% ipython --no-banner

In [1]: import numpy as np

In [2]: np.set_printoptions(precision=3, suppress=True, linewidth=160, legacy="1.25")

In [3]: M = np.load("arr.npy")

In [4]: M
Out[4]: 
array([[-1, -1, -1, -1, -1],
       [-1, -2, -2, -2, -2],
       [-1, -2, -3, -3, -3],
       [-1, -2, -3, -4, -4],
       [-1, -2, -3, -4, -5]])

In [5]: ev, V = np.linalg.eigh(M)

In [6]: x = np.array([0, 0, 1, 2, 0])

In [7]: np.linalg.eigvalsh(M[1:, 1:])
Out[7]: array([-12.007,  -1.239,  -0.465,  -0.289])

In [8]: x @ M @ x / (x @ x), round(ev[0], 3), round(ev[-1], 3)
Out[8]: (-6.2, -12.344, -0.272)

In [9]: V * np.abs(ev) @ V.T
Out[9]: 
array([[1., 1., 1., 1., 1.],
       [1., 2., 2., 2., 2.],
       [1., 2., 3., 3., 3.],
       [1., 2., 3., 4., 4.],
       [1., 2., 3., 4., 5.]])

In [10]: np.abs(M).sum(axis=1).max(), np.round(np.abs(ev).max(), 3)
Out[10]: (15, 12.344)

In [11]: x @ M @ x
Out[11]: -31

In [12]: ev, V = np.linalg.eigh(M)

In [13]: np.linalg.svd(M, compute_uv=False)
Out[13]: array([12.344,  1.449,  0.583,  0.353,  0.272])

In [14]: np.round(V.T @ M @ V, 3) + 0
Out[14]: 
array([[-12.344,   0.   ,   0.   ,   0.   ,   0.   ],
       [  0.   ,  -1.449,   0.   ,   0.   ,   0.   ],
       [  0.   ,   0.   ,  -0.583,   0.   ,   0.   ],
       [  0.   ,   0.   ,   0.   ,  -0.353,   0.   ],
       [  0.   ,   0.   ,   0.   ,   0.   ,  -0.272]])

In [15]: np.linalg.eigvalsh(M @ M)
Out[15]: array([  0.074,   0.125,   0.34 ,   2.099, 152.363])

In [16]: V @ np.diag(ev) @ V.T
Out[16]: 
array([[-1., -1., -1., -1., -1.],
       [-1., -2., -2., -2., -2.],
       [-1., -2., -3., -3., -3.],
       [-1., -2., -3., -4., -4.],
       [-1., -2., -3., -4., -5.]])

In [17]: round(float(ev.sum()), 3), np.trace(M)
Out[17]: (-15.0, -15)

In [18]: np.round(V.T @ V, 3) + 0
Out[18]: 
array([[1., 0., 0., 0., 0.],
       [0., 1., 0., 0., 0.],
       [0., 0., 1., 0., 0.],
       [0., 0., 0., 1., 0.],
       [0., 0., 0., 0., 1.]])

In [19]: def softmax(z):
    ...:     e = np.exp(z - z.max(axis=-1, keepdims=True))
    ...:     return e / e.sum(axis=-1, keepdims=True)
    ...: 

In [20]: softmax(M).sum(axis=1)
Out[20]: array([1., 1., 1., 1., 1.])

In [21]: softmax(M[2] + -1)
Out[21]: array([0.564, 0.207, 0.076, 0.076, 0.076])

In [22]: np.round(softmax(10 * M[2]), 3) + 0
Out[22]: array([1., 0., 0., 0., 0.])

In [23]: softmax(M[2])
Out[23]: array([0.564, 0.207, 0.076, 0.076, 0.076])

In [24]: S = M @ M.T / np.sqrt(5)

In [25]: np.round(softmax(S + np.triu(np.full(S.shape, -np.inf), 1)), 3) + 0
Out[25]: 
array([[1.   , 0.   , 0.   , 0.   , 0.   ],
       [0.027, 0.973, 0.   , 0.   , 0.   ],
       [0.   , 0.018, 0.982, 0.   , 0.   ],
       [0.   , 0.   , 0.027, 0.973, 0.   ],
       [0.   , 0.   , 0.002, 0.096, 0.902]])

In [26]: softmax(S)[2] @ M
Out[26]: array([-1.   , -2.   , -3.   , -3.986, -4.767])

In [27]: x = np.array([0, 1, 9, 5, 6])

In [28]: a = np.maximum(M @ x, 0)

In [29]: M.T @ a
Out[29]: array([0, 0, 0, 0, 0])

In [30]: np.flatnonzero(a > 1e-9)
Out[30]: array([], dtype=int64)

In [31]: np.tanh(M @ x)
Out[31]: array([-1., -1., -1., -1., -1.])

In [32]: K = np.load("w.npy")

In [33]: K
Out[33]: 
array([[21, 11,  4],
       [ 0,  0,  0],
       [ 3,  2,  0],
       [ 0,  0,  0],
       [ 0,  0,  0],
       [ 0,  0,  0],
       [19, 10,  3],
       [11,  6,  0],
       [17,  9,  2],
       [ 0,  0,  0],
       [15,  8,  1],
       [ 3,  2,  0],
       [15,  8,  1],
       [ 0,  0,  0],
       [ 1,  1,  0],
       [ 0,  0,  0],
       [ 0,  0,  0],
       [ 0,  0,  0],
       [11,  6,  0]])

In [34]: # rows 1 and 3 are equal

In [35]: Xs = K - K.mean(axis=0)

In [36]: U, sigma, Vh = np.linalg.svd(Xs, full_matrices=False)

In [37]: np.round((sigma ** 2).sum() ** 2 / (sigma ** 4).sum(), 3)
Out[37]: 1.011

In [38]: np.round(Xs.mean(axis=0), 3) + 0
Out[38]: array([0., 0., 0.])

In [39]: sigma
Out[39]: array([37.588,  2.71 ,  0.548])

In [40]: np.searchsorted(np.cumsum(sigma ** 2) / (sigma ** 2).sum(), 0.9) + 1
Out[40]: 1

In [41]: np.abs(Vh[-1])
Out[41]: array([0.473, 0.874, 0.11 ])

In [42]: (np.sign(U[:, 0]) == np.sign(U[0, 0])).astype(int)
Out[42]: array([1, 0, 0, 0, 0, 0, 1, 1, 1, 0, 1, 0, 1, 0, 0, 0, 0, 0, 1])

In [43]: np.round(sigma ** 2 / (sigma ** 2).sum(), 3) + 0
Out[43]: array([0.995, 0.005, 0.   ])

In [44]: np.abs(U[:, 0]).argmax()
Out[44]: 0

In [45]: dist = np.linalg.norm(K[:, None] - K[None], axis=-1)

In [46]: dist[13].round(6).argsort(kind="stable")[:4]
Out[46]: array([1, 3, 4, 5])

In [47]: dist[:5, :5]
Out[47]: 
array([[ 0.   , 24.042, 20.518, 24.042, 24.042],
       [24.042,  0.   ,  3.606,  0.   ,  0.   ],
       [20.518,  3.606,  0.   ,  3.606,  3.606],
       [24.042,  0.   ,  3.606,  0.   ,  0.   ],
       [24.042,  0.   ,  3.606,  0.   ,  0.   ]])

In [48]: np.unravel_index(dist.round(6).argmax(), dist.shape)
Out[48]: (0, 1)

In [49]: dist.mean(axis=1).argmax()
Out[49]: 0

In [50]: U, sigma, Vh = np.linalg.svd(K)

In [51]: np.argmax(sigma[:-1] / (sigma[1:] + 1e-6)) + 1
Out[51]: 1

In [52]: M2 = U[:, :1] @ np.diag(sigma[:1]) @ Vh[:1]

In [53]: np.round(np.linalg.norm(K - M2, 2), 3), round(sigma[1], 3)
Out[53]: (2.8, 2.8)

In [54]: np.linalg.matrix_rank(K, rtol=0.05)
Out[54]: 2

In [55]: round(np.linalg.norm(K - M2) / np.linalg.norm(K), 3)
Out[55]: 0.059

In [56]: U, sigma, Vh = np.linalg.svd(K, full_matrices=False)

In [57]: np.allclose(U * sigma @ Vh, K)
Out[57]: True

In [58]: round(float(np.sqrt((sigma ** 2).sum())), 3), np.round(np.linalg.norm(K), 3)
Out[58]: (48.415, 48.415)

In [59]: arr = np.loadtxt("layer16.csv", delimiter=",")

In [60]: arr
Out[60]: 
array([[ 3.62, -0.48, -1.92, -0.9 ,  1.14],
       [-0.54, -0.72, -1.06,  0.84,  0.18],
       [-3.57,  1.47,  0.68,  0.75,  0.03],
       [-0.08, -0.69,  3.09, -0.45, -2.04],
       [-0.94, -0.41,  0.83,  0.39, -0.74]])

In [61]: U, sigma, Vh = np.linalg.svd(arr)

In [62]: np.argmax(sigma[:-1] / (sigma[1:] + 1e-6)) + 1
Out[62]: 3

In [63]: M2 = U[:, :3] @ np.diag(sigma[:3]) @ Vh[:3]

In [64]: M2
Out[64]: 
array([[ 3.62, -0.48, -1.92, -0.9 ,  1.14],
       [-0.54, -0.72, -1.06,  0.84,  0.18],
       [-3.57,  1.47,  0.68,  0.75,  0.03],
       [-0.08, -0.69,  3.09, -0.45, -2.04],
       [-0.94, -0.41,  0.83,  0.39, -0.74]])

In [65]: round(float(np.abs(arr - M2).max()), 3)
Out[65]: 0.0

In [66]: round(np.linalg.norm(arr - M2) / np.linalg.norm(arr), 3)
Out[66]: 0.0

In [67]: np.linalg.matrix_rank(arr, rtol=0.05)
Out[67]: 3

In [68]: round(np.linalg.norm(arr - M2, 2), 3), round(float(sigma[3]), 3)
Out[68]: (0.0, 0.0)

In [69]: np.unique(arr.round(6), axis=0).shape
Out[69]: (5, 5)

In [70]: np.allclose(arr[:-1].T @ np.linalg.lstsq(arr[:-1].T, arr[-1])[0], arr[-1])
Out[70]: True

In [71]: arr @ np.linalg.pinv(arr) @ arr
Out[71]: 
array([[ 3.62, -0.48, -1.92, -0.9 ,  1.14],
       [-0.54, -0.72, -1.06,  0.84,  0.18],
       [-3.57,  1.47,  0.68,  0.75,  0.03],
       [-0.08, -0.69,  3.09, -0.45, -2.04],
       [-0.94, -0.41,  0.83,  0.39, -0.74]])

In [72]: np.round(np.trace(np.linalg.pinv(arr) @ arr), 3)
Out[72]: 3.0

In [73]: U, sigma, Vh = np.linalg.svd(arr)

In [74]: V = Vh[:(sigma > 1e-8).sum()]

In [75]: rng = np.random.default_rng(853)

In [76]: x = arr[2] + -3 * arr[1] + rng.integers(2) * np.eye(5)[0]

In [77]: x
Out[77]: array([-1.95,  3.63,  3.86, -1.77, -0.51])

In [78]: round(np.linalg.norm(x - V.T @ V @ x), 3)
Out[78]: 0.0

In [79]: np.diag(V.T @ V)
Out[79]: array([0.863, 0.727, 0.744, 0.315, 0.35 ])

In [80]: X = np.load("data.npy")

In [81]: X
Out[81]: 
array([[ 0,  0,  0, -2,  0],
       [-1,  0,  0,  0,  0],
       [ 0, -1,  0,  0,  0],
       [ 0,  0,  2,  0,  0],
       [ 0,  0,  0,  0, -2]])

In [82]: # 2 blocks once reordered

In [83]: M2 = X + rng.integers(-2, 3, (5, 3)) @ rng.integers(-2, 3, (3, 5))

In [84]: M2
Out[84]: 
array([[-2, -1,  4,  1, -5],
       [-5,  1,  1, -2, -2],
       [ 2, -3,  6,  6, -6],
       [ 1, -1,  2,  2,  0],
       [-2,  2,  0, -4, -2]])

In [85]: np.abs(M2 - X).sum(axis=1)
Out[85]: array([15, 10, 22,  4,  8])

In [86]: M2 - X
Out[86]: 
array([[-2, -1,  4,  3, -5],
       [-4,  1,  1, -2, -2],
       [ 2, -2,  6,  6, -6],
       [ 1, -1,  0,  2,  0],
       [-2,  2,  0, -4,  0]])

In [87]: np.linalg.matrix_rank(M2 - X, tol=1e-8)
Out[87]: 3

In [88]: X @ X.T
Out[88]: 
array([[4, 0, 0, 0, 0],
       [0, 1, 0, 0, 0],
       [0, 0, 1, 0, 0],
       [0, 0, 0, 4, 0],
       [0, 0, 0, 0, 4]])

In [89]: np.linalg.svd(X, compute_uv=False)
Out[89]: array([2., 2., 2., 1., 1.])

In [90]: M2 = X / np.sqrt((X ** 2).mean(axis=1, keepdims=True))

In [91]: np.linalg.matrix_rank(X - X.mean(axis=1, keepdims=True))
Out[91]: 4

In [92]: np.linalg.matrix_rank(M2) == np.linalg.matrix_rank(X)
Out[92]: True

In [93]: Xs = (K - K.mean(axis=0)) / K.std(axis=0)

In [94]: Xs.std(axis=0)
Out[94]: array([1., 1., 1.])

In [95]: np.argwhere(np.abs(Xs) > 2)
Out[95]: 
array([[0, 2],
       [6, 2]])

In [96]: c = np.linalg.lstsq(np.delete(Xs, 0, axis=1), Xs[:, 0])[0]

In [97]: c
Out[97]: array([0.969, 0.036])

In [98]: np.abs(c).argmax()
Out[98]: 0

In [99]: O, _ = np.linalg.qr(np.array([[-0.8, 0.1, 0.7], [-1.1, 0.3, 1.2], [0.0, -1.4, 0.8]]))

In [100]: ev = np.array([2, 1, 5])

In [101]: F = O @ np.diag(ev) @ O.T

In [102]: F
Out[102]: 
array([[ 3.95 , -1.418, -0.22 ],
       [-1.418,  3.031,  0.16 ],
       [-0.22 ,  0.16 ,  1.019]])

In [103]: # symmetric, so the eigenvalues are real

In [104]: Lm = np.linalg.cholesky(F)

In [105]: F / np.sqrt(np.outer(np.diag(F), np.diag(F)))
Out[105]: 
array([[ 1.   , -0.41 , -0.11 ],
       [-0.41 ,  1.   ,  0.091],
       [-0.11 ,  0.091,  1.   ]])

In [106]: np.linalg.eigvalsh(F).min() > 0
Out[106]: True

In [107]: round(np.prod(np.diag(Lm)) ** 2, 3), round(np.linalg.det(F), 3)
Out[107]: (10.0, 10.0)

In [108]: cov = F.T @ F

In [109]: np.allclose(cov, cov.T)
Out[109]: True

In [110]: round(np.trace(cov), 3), np.round((F ** 2).sum(), 3)
Out[110]: (30.0, 30.0)

In [111]: cov
Out[111]: 
array([[17.662, -9.936, -1.319],
       [-9.936, 11.226,  0.959],
       [-1.319,  0.959,  1.111]])

In [112]: np.linalg.matrix_rank(cov)
Out[112]: 3

In [113]: np.diag(cov)
Out[113]: array([17.662, 11.226,  1.111])

In [114]: O, R = np.linalg.qr(F)

In [115]: np.round(O.T @ O, 3) + 0
Out[115]: 
array([[1., 0., 0.],
       [0., 1., 0.],
       [0., 0., 1.]])

In [116]: O
Out[116]: 
array([[-0.94 , -0.339,  0.044],
       [ 0.337, -0.941, -0.032],
       [ 0.052, -0.015,  0.999]])

In [117]: O @ R
Out[117]: 
array([[ 3.95 , -1.418, -0.22 ],
       [-1.418,  3.031,  0.16 ],
       [-0.22 ,  0.16 ,  1.019]])

In [118]: np.abs(np.diag(R))
Out[118]: array([4.203, 2.374, 1.002])

In [119]: round(float(abs(R[0, 0])), 3), round(np.linalg.norm(F[:, 0]), 3)
Out[119]: (4.203, 4.203)

In [120]: M2 = np.array([[8]])

In [121]: Z = np.array([[3, 6, 2], [8, 8, -5], [4, 6, -7]])

In [122]: J = np.block([[M2, np.zeros((1, 3))], [np.zeros((3, 1)), Z]])

In [123]: J
Out[123]: 
array([[ 8.,  0.,  0.,  0.],
       [ 0.,  3.,  6.,  2.],
       [ 0.,  8.,  8., -5.],
       [ 0.,  4.,  6., -7.]])

In [124]: x = np.array([3, 2, 2, 1])

In [125]: np.sign((J @ x).round(6))
Out[125]: array([1., 1., 1., 1.])

In [126]: np.einsum("ij,j->i", J, x)
Out[126]: array([24., 20., 27., 13.])
